$ ipython --no-banner

In [1]: import numpy as np

In [2]: np.set_printoptions(precision=3, suppress=True, linewidth=120)

In [3]: other = np.array([[9, 3, 4, 5, 5, 0, 2, 5, 3, 7, 7, 6],
   ...:     [7, 3, 4, 1, 5, 6, 0, 0, 7, 6, 1, 6],
   ...:     [1, 8, 1, 9, 4, 8, 6, 4, 6, 3, 9, 4],
   ...:     [3, 7, 2, 6, 7, 4, 6, 3, 1, 8, 3, 5],
   ...:     [7, 1, 4, 8, 1, 2, 0, 0, 4, 0, 7, 0],
   ...:     [5, 6, 1, 0, 8, 0, 6, 7, 4, 2, 3, 6],
   ...:     [4, 6, 7, 0, 2, 5, 0, 3, 2, 7, 6, 4],
   ...:     [0, 8, 0, 1, 6, 1, 0, 9, 0, 5, 3, 1],
   ...:     [3, 6, 9, 1, 3, 3, 5, 4, 1, 3, 5, 9],
   ...:     [3, 5, 1, 2, 9, 5, 5, 0, 7, 7, 9, 4],
   ...:     [5, 7, 3, 1, 9, 5, 2, 0, 0, 9, 0, 4],
   ...:     [7, 3, 8, 5, 0, 7, 9, 2, 4, 5, 2, 2]])

In [4]: M = np.triu(other, 1)

In [5]: M
Out[5]: 
array([[0, 3, 4, 5, 5, 0, 2, 5, 3, 7, 7, 6],
       [0, 0, 4, 1, 5, 6, 0, 0, 7, 6, 1, 6],
       [0, 0, 0, 9, 4, 8, 6, 4, 6, 3, 9, 4],
       [0, 0, 0, 0, 7, 4, 6, 3, 1, 8, 3, 5],
       [0, 0, 0, 0, 0, 2, 0, 0, 4, 0, 7, 0],
       [0, 0, 0, 0, 0, 0, 6, 7, 4, 2, 3, 6],
       [0, 0, 0, 0, 0, 0, 0, 3, 2, 7, 6, 4],
       [0, 0, 0, 0, 0, 0, 0, 0, 0, 5, 3, 1],
       [0, 0, 0, 0, 0, 0, 0, 0, 0, 3, 5, 9],
       [0, 0, 0, 0, 0, 0, 0, 0, 0, 0, 9, 4],
       [0, 0, 0, 0, 0, 0, 0, 0, 0, 0, 0, 4],
       [0, 0, 0, 0, 0, 0, 0, 0, 0, 0, 0, 0]])

In [6]: rank = np.linalg.matrix_rank(M)

In [7]: rank
Out[7]: np.int64(10)

In [8]: ns = np.linalg.svd(M)[2][rank:].T

In [9]: np.linalg.matrix_rank(M.T @ M), np.linalg.matrix_rank(M @ M.T)
Out[9]: (np.int64(10), np.int64(10))

In [10]: print([int(np.linalg.matrix_rank(M[:, :j + 1])) for j in range(12)])
[0, 1, 2, 3, 4, 5, 6, 7, 7, 8, 9, 10]

In [11]: ns.shape
Out[11]: (12, 2)

In [12]: [int(np.linalg.matrix_rank(M[:i])) for i in range(1, len(M) + 1)]
Out[12]: [1, 2, 3, 4, 5, 6, 7, 8, 9, 10, 10, 10]

In [13]: print(np.argsort(-np.linalg.norm(M, axis=0).round(6), kind="stable")[:3])
[10 11  9]

In [14]: np.round(np.linalg.norm(M, 2) / np.linalg.norm(M), 3)
Out[14]: np.float64(0.815)

In [15]: np.linalg.matrix_rank(M, rtol=0.1)
Out[15]: np.int64(8)

In [16]: np.linalg.cond(M) > 100
Out[16]: np.True_

In [17]: data = np.array([[4, 5, 5, 5, 1, 5],
    ...:     [1, 5, 2, 5, 1, 5],
    ...:     [3, 5, 4, 0, 4, 0],
    ...:     [4, 0, 2, 3, 5, 1],
    ...:     [1, 1, 0, 4, 2, 0],
    ...:     [5, 2, 4, 3, 0, 4],
    ...:     [4, 0, 5, 5, 4, 2],
    ...:     [1, 5, 5, 2, 3, 1],
    ...:     [1, 3, 3, 5, 4, 2],
    ...:     [2, 5, 5, 5, 2, 0],
    ...:     [2, 0, 2, 2, 0, 2],
    ...:     [3, 5, 4, 1, 3, 3],
    ...:     [1, 5, 2, 3, 1, 0],
    ...:     [2, 5, 2, 4, 3, 5],
    ...:     [1, 4, 2, 3, 2, 0]])

In [18]: data[3] = data[9]

In [19]: data
Out[19]: 
array([[4, 5, 5, 5, 1, 5],
       [1, 5, 2, 5, 1, 5],
       [3, 5, 4, 0, 4, 0],
       [2, 5, 5, 5, 2, 0],
       [1, 1, 0, 4, 2, 0],
       [5, 2, 4, 3, 0, 4],
       [4, 0, 5, 5, 4, 2],
       [1, 5, 5, 2, 3, 1],
       [1, 3, 3, 5, 4, 2],
       [2, 5, 5, 5, 2, 0],
       [2, 0, 2, 2, 0, 2],
       [3, 5, 4, 1, 3, 3],
       [1, 5, 2, 3, 1, 0],
       [2, 5, 2, 4, 3, 5],
       [1, 4, 2, 3, 2, 0]])

In [20]: # rows 3 and 9 are equal

In [21]: np.diff(data, axis=0)
Out[21]: 
array([[-3,  0, -3,  0,  0,  0],
       [ 2,  0,  2, -5,  3, -5],
       [-1,  0,  1,  5, -2,  0],
       [-1, -4, -5, -1,  0,  0],
       [ 4,  1,  4, -1, -2,  4],
       [-1, -2,  1,  2,  4, -2],
       [-3,  5,  0, -3, -1, -1],
       [ 0, -2, -2,  3,  1,  1],
       [ 1,  2,  2,  0, -2, -2],
       [ 0, -5, -3, -3, -2,  2],
       [ 1,  5,  2, -1,  3,  1],
       [-2,  0, -2,  2, -2, -3],
       [ 1,  0,  0,  1,  2,  5],
       [-1, -1,  0, -1, -1, -5]])

In [22]: data.shape
Out[22]: (15, 6)

In [23]: data.mean(axis=0)
Out[23]: array([2.2  , 3.667, 3.333, 3.467, 2.133, 1.933])

In [24]: print(data.sum(axis=1))
[25 19 16 19  8 18 20 17 18 19  8 19 12 21 12]

In [25]: np.zeros(15, 6)
Traceback (most recent call last):
  Cell In[25], line 1
    np.zeros(15, 6)
TypeError: Cannot interpret '6' as a data type


In [26]: np.abs(data).max()
Out[26]: np.int64(5)

In [27]: round(float(np.linalg.norm(data)), 3)
Out[27]: 31.289
